% python3 -q
>>> import numpy as np
>>> np.set_printoptions(precision=3, suppress=True, linewidth=140, floatmode="fixed")
>>> mat = np.loadtxt("out5.csv", delimiter=",")
>>> print(mat)
[[2.000 4.000 0.000 1.000 1.000 2.000 2.000]
 [2.000 2.000 2.000 0.000 1.000 1.000 1.000]
 [1.000 2.000 1.000 0.000 1.000 1.000 1.000]
 [2.000 4.000 1.000 1.000 1.000 0.000 2.000]
 [1.000 4.000 0.000 0.000 1.000 0.000 2.000]
 [2.000 2.000 0.000 1.000 0.000 0.000 1.000]
 [0.000 4.000 2.000 2.000 0.000 1.000 2.000]
 [0.000 2.000 2.000 2.000 1.000 2.000 1.000]
 [2.000 4.000 0.000 0.000 1.000 2.000 2.000]
 [0.000 0.000 0.000 1.000 0.000 0.000 0.000]
 [2.000 0.000 1.000 1.000 1.000 2.000 0.000]]
>>> # rank 6
>>> B = mat / np.linalg.norm(mat, axis=1, keepdims=True)
>>> G = B @ B.T
>>> print((G - 2 * np.eye(11)).round(6).argmax(axis=1))
[8 2 1 4 3 3 7 6 0 7 1]
>>> print(np.argwhere(np.triu(np.abs(G) > 0.95, 1)))
[[0 8]]
>>> print((np.abs(G) > 0.9).astype(int))
[[1 0 1 1 0 0 0 0 1 0 0]
 [0 1 1 0 0 0 0 0 0 0 0]
 [1 1 1 0 0 0 0 0 1 0 0]
 [1 0 0 1 1 1 0 0 0 0 0]
 [0 0 0 1 1 0 0 0 1 0 0]
 [0 0 0 1 0 1 0 0 0 0 0]
 [0 0 0 0 0 0 1 0 0 0 0]
 [0 0 0 0 0 0 0 1 0 0 0]
 [1 0 1 0 1 0 0 0 1 0 0]
 [0 0 0 0 0 0 0 0 0 1 0]
 [0 0 0 0 0 0 0 0 0 0 1]]
>>> print(G[2])
[0.913 0.947 1.000 0.898 0.853 0.738 0.805 0.786 0.928 0.000 0.603]
>>> print(np.allclose(mat[:-1].T @ np.linalg.lstsq(mat[:-1].T, mat[-1])[0], mat[-1]))
True
>>> print(np.round(mat @ np.linalg.pinv(mat) @ mat, 3) + 0)
[[2.000 4.000 0.000 1.000 1.000 2.000 2.000]
 [2.000 2.000 2.000 0.000 1.000 1.000 1.000]
 [1.000 2.000 1.000 0.000 1.000 1.000 1.000]
 [2.000 4.000 1.000 1.000 1.000 0.000 2.000]
 [1.000 4.000 0.000 0.000 1.000 0.000 2.000]
 [2.000 2.000 0.000 1.000 0.000 0.000 1.000]
 [0.000 4.000 2.000 2.000 0.000 1.000 2.000]
 [0.000 2.000 2.000 2.000 1.000 2.000 1.000]
 [2.000 4.000 0.000 0.000 1.000 2.000 2.000]
 [0.000 0.000 0.000 1.000 0.000 0.000 0.000]
 [2.000 0.000 1.000 1.000 1.000 2.000 0.000]]
>>> print(np.abs(np.diag(np.linalg.qr(mat)[1])) > 1e-9)
[ True  True  True  True  True  True False]
>>> r = np.linalg.matrix_rank(mat)
>>> print(r)
6
>>> ns = np.linalg.svd(mat)[2][r:].T
>>> print(np.round(ns[:, 0] / ns[np.abs(ns[:, 0]).round(6).argmax(), 0], 3) + 0)
[ 0.000 -0.500  0.000  0.000  0.000  0.000  1.000]
>>> print([int(np.linalg.matrix_rank(mat[:, :j + 1])) for j in range(7)])
[1, 2, 3, 4, 5, 6, 6]
>>> rng = np.random.default_rng(36)
>>> B = mat + rng.integers(-2, 3, (11, 6)) @ rng.integers(-2, 3, (6, 7))
>>> print(B)
[[ -4.000   5.000  -4.000   5.000   1.000   0.000  10.000]
 [  2.000  -2.000  -2.000  -8.000   3.000   5.000  -1.000]
 [  2.000   0.000   0.000  -7.000   5.000  10.000 -10.000]
 [ -2.000   2.000  -4.000  -1.000  -2.000  -3.000   8.000]
 [  4.000  -6.000   8.000  -1.000  -6.000  -3.000   4.000]
 [  0.000   7.000  -5.000   2.000   0.000  -2.000   3.000]
 [ -4.000   4.000   5.000   9.000   2.000   3.000   4.000]
 [  2.000   7.000  -2.000   1.000   2.000  -1.000   3.000]
 [  3.000   8.000  -6.000  -6.000   5.000   4.000  -2.000]
 [  2.000   7.000  -6.000  -4.000   3.000   0.000  -5.000]
 [  3.000   3.000   5.000   3.000   5.000   6.000  -8.000]]
>>> print(np.abs(B - mat).sum(axis=1))
[25.000 24.000 35.000 25.000 34.000 17.000 20.000 18.000 27.000 28.000 26.000]
>>> print(np.linalg.matrix_rank(B - mat, tol=1e-8))
6
>>> arr = np.loadtxt("test10.csv", delimiter=",")
>>> print(arr)
[[ 0.000  1.000 -3.000  3.000 -1.000  4.000  3.000]
 [-1.000  2.000 -5.000 -2.000  2.000 -1.000 -2.000]
 [-3.000  5.000 -4.000  5.000 -4.000  0.000  5.000]
 [ 3.000  3.000  5.000  5.000  1.000  1.000  2.000]
 [ 0.000  1.000 -2.000  2.000 -2.000 -5.000  0.000]
 [-2.000  1.000  0.000 -4.000  2.000  2.000 -3.000]
 [-5.000 -3.000 -3.000 -4.000 -5.000  3.000  3.000]]
>>> idx = rng.permutation(7)
>>> B = arr[:, idx] * rng.choice([-1, 1], 7)
>>> print(B)
[[ 3.000  1.000 -1.000 -3.000 -3.000 -0.000  4.000]
 [-2.000 -2.000 -2.000  2.000 -5.000  1.000 -1.000]
 [ 5.000  4.000 -5.000 -5.000 -4.000  3.000  0.000]
 [ 2.000 -1.000 -3.000 -5.000  5.000 -3.000  1.000]
 [ 0.000  2.000 -1.000 -2.000 -2.000 -0.000 -5.000]
 [-3.000 -2.000 -1.000  4.000  0.000  2.000  2.000]
 [ 3.000  5.000  3.000  4.000 -3.000  5.000  3.000]]
>>> left, _, vt = np.linalg.svd(arr.T @ B)
>>> print(idx)
[6 4 1 3 2 0 5]
>>> u = np.array([2, 5, 0, 4, 1, 1, 4])
>>> B = arr + np.outer(u, np.eye(7)[4])
>>> print(B)
[[ 0.000  1.000 -3.000  3.000  1.000  4.000  3.000]
 [-1.000  2.000 -5.000 -2.000  7.000 -1.000 -2.000]
 [-3.000  5.000 -4.000  5.000 -4.000  0.000  5.000]
 [ 3.000  3.000  5.000  5.000  5.000  1.000  2.000]
 [ 0.000  1.000 -2.000  2.000 -1.000 -5.000  0.000]
 [-2.000  1.000  0.000 -4.000  3.000  2.000 -3.000]
 [-5.000 -3.000 -3.000 -4.000 -1.000  3.000  3.000]]
>>> print(np.linalg.matrix_rank(np.linalg.inv(B) - np.linalg.inv(arr), tol=1e-8))
1
>>> print(round(float(np.linalg.det(B) / np.linalg.det(arr)), 3), round(float(1 + np.linalg.solve(arr, u)[4]), 3))
-6.114 -6.114
>>> print(np.linalg.matrix_rank(B - arr))
1
>>> print(np.allclose(B @ B.T, B.T @ B))
False
>>> print(np.sort(np.abs(np.linalg.eigvals(B))))
[2.029 2.029 5.865 5.865 7.666 7.861 7.861]
>>> assert B == B.T
Traceback (most recent call last):
  File "<python-input-39>", line 1, in <module>
    assert B == B.T
           ^^^^^^^^
ValueError: The truth value of an array with more than one element is ambiguous. Use a.any() or a.all()
>>> print(round(np.abs(np.linalg.eigvals(B)).max(), 3))
7.861
>>> print(np.round(np.linalg.det(B), 3))
-67109.0
>>> print(np.linalg.matrix_power(B, 3))
[[ -67.000   47.000 -168.000   -3.000 -232.000 -268.000  -87.000]
 [ 280.000   -5.000   50.000  374.000 -282.000 -218.000   68.000]
 [-139.000   64.000 -290.000   13.000 -393.000 -393.000  -80.000]
 [  10.000  -40.000   22.000 -165.000  648.000  -66.000  -84.000]
 [ -16.000  114.000  -46.000  244.000  -45.000   66.000  219.000]
 [ 213.000  -81.000   81.000   58.000  -73.000 -142.000 -120.000]
 [ -48.000 -178.000   28.000 -170.000 -690.000  -72.000 -131.000]]
>>> G = arr.T @ arr
>>> print(np.allclose(G, G.T))
True
>>> print((arr @ arr.T).shape)
(7, 7)
>>> print(np.diag(G))
[48.000 50.000 88.000 99.000 55.000 56.000 60.000]
>>> print(np.linalg.matrix_rank(G))
7
>>> print(np.linalg.svd(arr, compute_uv=False) ** 2)
[170.933 157.481  70.058  42.462  14.216   0.700   0.151]
>>> Q, vecs = np.linalg.qr(arr[:, :6])[0], np.linalg.qr(arr[:, 6:])[0]
>>> sig = np.linalg.svd(Q.T @ vecs, compute_uv=False)
>>> print(np.degrees(np.arccos(sig.clip(0, 1))))
[7.896]
>>> print(sig)
[0.991]
>>> W0 = np.load("mat.npy")
>>> print(W0)
[[9 0 3 6 6 9 6 6 9 9 9 9]
 [0 0 0 0 0 0 0 0 0 0 0 0]
 [3 0 1 2 2 3 2 2 3 3 3 3]
 [6 0 2 4 4 6 4 4 6 6 6 6]
 [6 0 2 4 4 6 4 4 6 6 6 6]
 [9 0 3 6 6 9 6 6 9 9 9 9]
 [6 0 2 4 4 6 4 4 6 6 6 6]
 [6 0 2 4 4 6 4 4 6 6 6 6]
 [9 0 3 6 6 9 6 6 9 9 9 9]
 [9 0 3 6 6 9 6 6 9 9 9 9]
 [9 0 3 6 6 9 6 6 9 9 9 9]
 [9 0 3 6 6 9 6 6 9 9 9 9]]
>>> # symmetric, so the eigenvalues are real
>>> x0 = np.array([1, 3, 0, 3, 3, 3, 3, 0, 3, 3, 2, 1])
>>> print(W0 @ np.ones(12))
[81.000  0.000 27.000 54.000 54.000 81.000 54.000 54.000 81.000 81.000 81.000 81.000]
>>> print(W0 @ x0)
[171   0  57 114 114 171 114 114 171 171 171 171]
>>> print(np.einsum("ij,j->i", W0, x0))
[171   0  57 114 114 171 114 114 171 171 171 171]
>>> print(np.linalg.norm(W0 @ x0) <= np.linalg.norm(W0, 2) * np.linalg.norm(x0) + 1e-9)
True
>>> print(np.sign((W0 @ x0).round(6)))
[1 0 1 1 1 1 1 1 1 1 1 1]
>>> print(W0 @ np.eye(12)[4])
[6.000 0.000 2.000 4.000 4.000 6.000 4.000 4.000 6.000 6.000 6.000 6.000]
>>> print((W0 * x0).sum(axis=1))
[171   0  57 114 114 171 114 114 171 171 171 171]
>>> print(np.argsort(-np.linalg.norm(W0, axis=0).round(6), kind="stable")[:3])
[0 5 8]
>>> print(np.linalg.matrix_rank(W0, rtol=0.1))
1
>>> print(np.linalg.cond(W0) > 100)
True
>>> print(round(float(np.linalg.norm(W0, 2) / np.linalg.norm(W0)), 3))
1.0
>>> ev, vecs = np.linalg.eigh(W0)
>>> print(ev.round(3) + 0)
[ 0.000  0.000  0.000  0.000  0.000  0.000  0.000  0.000  0.000  0.000  0.000 71.000]
>>> print(np.round(np.linalg.svd(W0, compute_uv=False), 3) + 0)
[71.000  0.000  0.000  0.000  0.000  0.000  0.000  0.000  0.000  0.000  0.000  0.000]
>>> print(np.round(np.abs(vecs[:, -1]), 3) + 0)
[0.356 0.000 0.119 0.237 0.237 0.356 0.237 0.237 0.356 0.356 0.356 0.356]
>>> print(np.unique(ev.round(6) + 0, return_counts=True)[1])
[11  1]
>>> print(np.round(vecs @ np.diag(ev) @ vecs.T, 3) + 0)
[[9.000 0.000 3.000 6.000 6.000 9.000 6.000 6.000 9.000 9.000 9.000 9.000]
 [0.000 0.000 0.000 0.000 0.000 0.000 0.000 0.000 0.000 0.000 0.000 0.000]
 [3.000 0.000 1.000 2.000 2.000 3.000 2.000 2.000 3.000 3.000 3.000 3.000]
 [6.000 0.000 2.000 4.000 4.000 6.000 4.000 4.000 6.000 6.000 6.000 6.000]
 [6.000 0.000 2.000 4.000 4.000 6.000 4.000 4.000 6.000 6.000 6.000 6.000]
 [9.000 0.000 3.000 6.000 6.000 9.000 6.000 6.000 9.000 9.000 9.000 9.000]
 [6.000 0.000 2.000 4.000 4.000 6.000 4.000 4.000 6.000 6.000 6.000 6.000]
 [6.000 0.000 2.000 4.000 4.000 6.000 4.000 4.000 6.000 6.000 6.000 6.000]
 [9.000 0.000 3.000 6.000 6.000 9.000 6.000 6.000 9.000 9.000 9.000 9.000]
 [9.000 0.000 3.000 6.000 6.000 9.000 6.000 6.000 9.000 9.000 9.000 9.000]
 [9.000 0.000 3.000 6.000 6.000 9.000 6.000 6.000 9.000 9.000 9.000 9.000]
 [9.000 0.000 3.000 6.000 6.000 9.000 6.000 6.000 9.000 9.000 9.000 9.000]]
>>> print(np.linalg.eigvalsh(W0 + 3 * np.eye(12)))
[ 3.000  3.000  3.000  3.000  3.000  3.000  3.000  3.000  3.000  3.000  3.000 74.000]
>>> print(np.round(np.linalg.eigvalsh(W0 @ W0), 3) + 0)
[   0.000    0.000    0.000    0.000    0.000    0.000    0.000    0.000    0.000    0.000    0.000 5041.000]
